In [1]: import numpy as np

In [2]: import numpy.linalg as la

In [3]: np.set_printoptions(suppress=True, linewidth=160)

In [4]: rnd = lambda a: np.round(a, 2) + 0

In [5]: mat = np.load("m.npy")

In [6]: mat
Out[6]: 
array([[  1.67,  -3.77,  -4.58],
       [  0.8 , -11.71,  -8.81],
       [ -0.62, -12.95,  -7.19],
       [  3.37,  -5.12,  -8.75],
       [ -0.71,  -6.05,  -3.19],
       [  1.64,  -3.69,  -4.8 ],
       [  2.75,  -1.3 ,  -5.45],
       [  1.49,  -0.76,  -2.67],
       [  4.46,   2.85,  -4.72],
       [  1.09,  -4.7 ,  -4.59],
       [  1.1 ,   2.2 ,  -0.48],
       [  2.55,   1.45,  -3.  ],
       [  3.  ,  -9.22, -10.75],
       [  2.88,  -6.33,  -8.55],
       [  2.66,   3.52,  -1.94],
       [  4.45,  -0.12,  -6.82],
       [  2.98,  -9.12, -10.76],
       [ -0.37,  -1.89,  -0.85],
       [ -0.16, -13.82,  -8.34],
       [  4.33,   4.66,  -3.59],
       [ -1.68, -15.86,  -8.02],
       [  0.16,  -7.78,  -5.25],
       [  2.09,  -9.33,  -9.31],
       [  2.03,   2.47,  -1.75],
       [  3.1 ,   5.52,  -0.92],
       [  4.76,   3.84,  -4.79],
       [  0.21,  -2.8 ,  -2.03],
       [  4.9 ,   6.  ,  -3.7 ],
       [  3.32,  -0.25,  -5.42],
       [  4.73,   3.84,  -4.71],
       [  3.74,  -6.17,  -9.68],
       [ -1.83, -17.91,  -9.07],
       [  0.91,  -1.98,  -2.35],
       [  4.18,  -2.14,  -7.78],
       [  5.48,   9.74,  -1.9 ],
       [  1.41, -10.59,  -8.93],
       [ -0.11,  -7.15,  -4.36],
       [  4.07,   1.03,  -5.61],
       [  4.35,  -0.2 ,  -6.79],
       [  4.86,   8.75,  -1.56],
       [  3.14,   2.57,  -3.25]])

In [7]: W1 = np.array([[4, 0], [1, 3], [2, 1]])

In [8]: beta = np.array([2, 1])

In [9]: hid = np.maximum(mat @ W1 + beta, 0)

In [10]: rnd((hid > 0).mean(axis=0))
Out[10]: array([0.49, 0.32])

In [11]: Z = np.array([[1, -2, -2], [-1, 3, 3]])

In [12]: W1 @ Z
Out[12]: 
array([[ 4, -8, -8],
       [-2,  7,  7],
       [ 1, -1, -1]])
